$ python -q
>>> import numpy as np
>>> import numpy.linalg as la
>>> np.set_printoptions(precision=1, suppress=True, linewidth=100)
>>> def tidy(a):
...     return np.round(a, 1) + 0
... 
>>> rng = np.random.default_rng(104139)
>>> t = np.sort(rng.uniform(-2, 2, 22))
>>> mat = np.c_[t, t ** 2, t ** 3] @ np.array([[-1, -3, -3], [-2, -2, -3], [-3, 3, 1]])
>>> tidy(mat)
array([[ 17.1, -24.7, -13.3],
       [ 17. , -24.6, -13.3],
       [ 11.5, -16.6,  -9.1],
       [  4.5,  -6.1,  -3.4],
       [  4.1,  -5.4,  -3. ],
       [  0.9,  -0.2,   0.1],
       [  0.6,   0.2,   0.4],
       [  0.5,   0.4,   0.5],
       [  0.4,   0.6,   0.6],
       [  0.4,   0.6,   0.6],
       [  0.1,   0.5,   0.5],
       [  0.1,   0.2,   0.2],
       [  0. ,   0. ,   0. ],
       [ -0.1,  -0.3,  -0.3],
       [ -0.2,  -0.5,  -0.5],
       [ -0.5,  -1. ,  -1.1],
       [ -5.5,  -2.1,  -4.8],
       [ -7.7,  -1.7,  -5.7],
       [-10.7,  -0.9,  -6.6],
       [-12.2,  -0.4,  -7. ],
       [-19.5,   2.6,  -8.5],
       [-21.9,   3.7,  -8.8]])
>>> proj = mat @ la.solve(mat.T @ mat, mat.T)
>>> tidy(proj @ mat[:, 1])
array([-24.7, -24.6, -16.6,  -6.1,  -5.4,  -0.2,   0.2,   0.4,   0.6,   0.6,   0.5,   0.2,   0. ,
        -0.3,  -0.5,  -1. ,  -2.1,  -1.7,  -0.9,  -0.4,   2.6,   3.7])
>>> D = la.norm(mat[:, None] - mat[None], axis=-1)
>>> np.unravel_index(D.round(6).argmax(), D.shape)
(np.int64(0), np.int64(21))
>>> tidy(D[:5, :5])
array([[ 0. ,  0.1, 10.7, 24.5, 25.4],
       [ 0.1,  0. , 10.6, 24.5, 25.3],
       [10.7, 10.6,  0. , 13.8, 14.7],
       [24.5, 24.5, 13.8,  0. ,  0.9],
       [25.4, 25.3, 14.7,  0.9,  0. ]])
>>> D.mean(axis=1).argmax()
np.int64(0)
>>> (D + 1e9 * np.eye(22)).round(6).argmin(axis=1)
array([ 1,  0,  1,  4,  3,  6,  7,  6,  9,  8,  9, 12, 11, 14, 13, 14, 17, 16, 19, 18, 21, 20])
>>> la.matrix_rank(D ** 2)
np.int64(5)
>>> Q, r_ = la.qr(mat)
>>> tidy(np.trace(Q @ Q.T))
np.float64(3.0)
>>> Q.shape, r_.shape
((22, 3), (3, 3))
>>> tidy(abs(r_[0, 0])), tidy(la.norm(mat[:, 0]))
(np.float64(44.3), np.float64(44.3))
>>> tidy(Q)
array([[-0.4, -0.5,  0.1],
       [-0.4, -0.5,  0.1],
       [-0.3, -0.3, -0.2],
       [-0.1, -0.1, -0.4],
       [-0.1, -0.1, -0.4],
       [ 0. ,  0. , -0.3],
       [ 0. ,  0. , -0.3],
       [ 0. ,  0. , -0.3],
       [ 0. ,  0. , -0.2],
       [ 0. ,  0. , -0.2],
       [ 0. ,  0. , -0.1],
       [ 0. ,  0. ,  0. ],
       [ 0. ,  0. ,  0. ],
       [ 0. ,  0. ,  0. ],
       [ 0. ,  0. ,  0.1],
       [ 0. ,  0. ,  0.1],
       [ 0.1, -0.2,  0.2],
       [ 0.2, -0.2,  0.2],
       [ 0.2, -0.2,  0.1],
       [ 0.3, -0.3,  0.1],
       [ 0.4, -0.3, -0.2],
       [ 0.5, -0.3, -0.3]])
>>> tidy(Q.T @ Q)
array([[1., 0., 0.],
       [0., 1., 0.],
       [0., 0., 1.]])
>>> np.allclose(r_.T @ r_, mat.T @ mat)
True
>>> f = np.array([5, 1, 5])
>>> tidy(np.convolve(mat[10], f))
array([0.7, 2.6, 3.6, 3. , 2.4])
